>>> import numpy as np
>>> np.set_printoptions(precision=2, suppress=True, linewidth=100, legacy="1.25")
>>> rng = np.random.default_rng(16)
>>> arr = np.triu(rng.random((2, 2)) < 1.2, 1).astype(int)
>>> arr = arr + arr.T
>>> arr
array([[0, 1],
       [1, 0]])
>>> # symmetric, so the eigenvalues are real
>>> np.all(np.linalg.eigvalsh(arr) > 0)
False
>>> M = np.loadtxt("layer6.csv", delimiter=",")
>>> M
array([[-10.,  10.,   0.],
       [  5.,  -5.,   0.],
       [  0.,   0.,   0.]])
>>> # 2 blocks once reordered
>>> labels = rng.permutation(3)
>>> labels
array([1, 0, 2])
>>> out = M[labels][:, labels]
>>> np.sort(np.abs(np.linalg.eigvals(out)))
array([ 0.,  0., 15.])
>>> np.allclose(out, M)
False
>>> rk = np.linalg.matrix_rank(M)
>>> rk
1
>>> null = np.linalg.svd(M)[2][rk:].T
>>> null @ null.T
array([[0.5, 0.5, 0. ],
       [0.5, 0.5, 0. ],
       [0. , 0. , 1. ]])
>>> M @ null
array([[0., 0.],
       [0., 0.],
       [0., 0.]])
>>> np.linalg.matrix_rank(M.T @ M), np.linalg.matrix_rank(M @ M.T)
(1, 1)
>>> np.allclose(M @ null, 0)
True
>>> u = np.array([3, 1])
>>> np.cross(M[2, :3], M[1, :3])
array([ 0.,  0., -0.])
>>> np.polyval(u, M[2])
array([1., 1., 1.])
>>> np.correlate(M[2], M[1], "full")
array([0., 0., 0., 0., 0.])
>>> U, sig, vt = np.linalg.svd(M)
>>> evecs = vt[:(sig > 1e-8).sum()]
>>> x0 = M[1] + -1 * M[0] + rng.integers(2) * np.eye(3)[0]
>>> x0
array([ 15., -15.,   0.])
>>> np.diag(evecs.T @ evecs)
array([0.5, 0.5, 0. ])
>>> evecs.T @ evecs
array([[ 0.5, -0.5,  0. ],
       [-0.5,  0.5,  0. ],
       [ 0. ,  0. ,  0. ]])
>>> feats = np.load("x.npy")
>>> feats
array([[-0.61, -0.45, -0.4 , -0.15,  0.03, -0.49],
       [ 0.12, -0.74, -0.03, -0.1 ,  0.25,  0.61],
       [ 0.45,  0.01,  0.02, -0.72,  0.4 , -0.35],
       [ 0.29, -0.24, -0.07, -0.29, -0.88, -0.04],
       [ 0.  ,  0.38, -0.82, -0.2 ,  0.01,  0.38],
       [-0.57,  0.22,  0.4 , -0.57, -0.1 ,  0.35]])
>>> # columns are unit length and at right angles
>>> cov = feats.T @ feats
>>> np.trace(cov), (feats ** 2).sum()
(6.0, 6.0)
>>> np.linalg.matrix_rank(cov)
6
>>> (feats @ feats.T).shape
(6, 6)
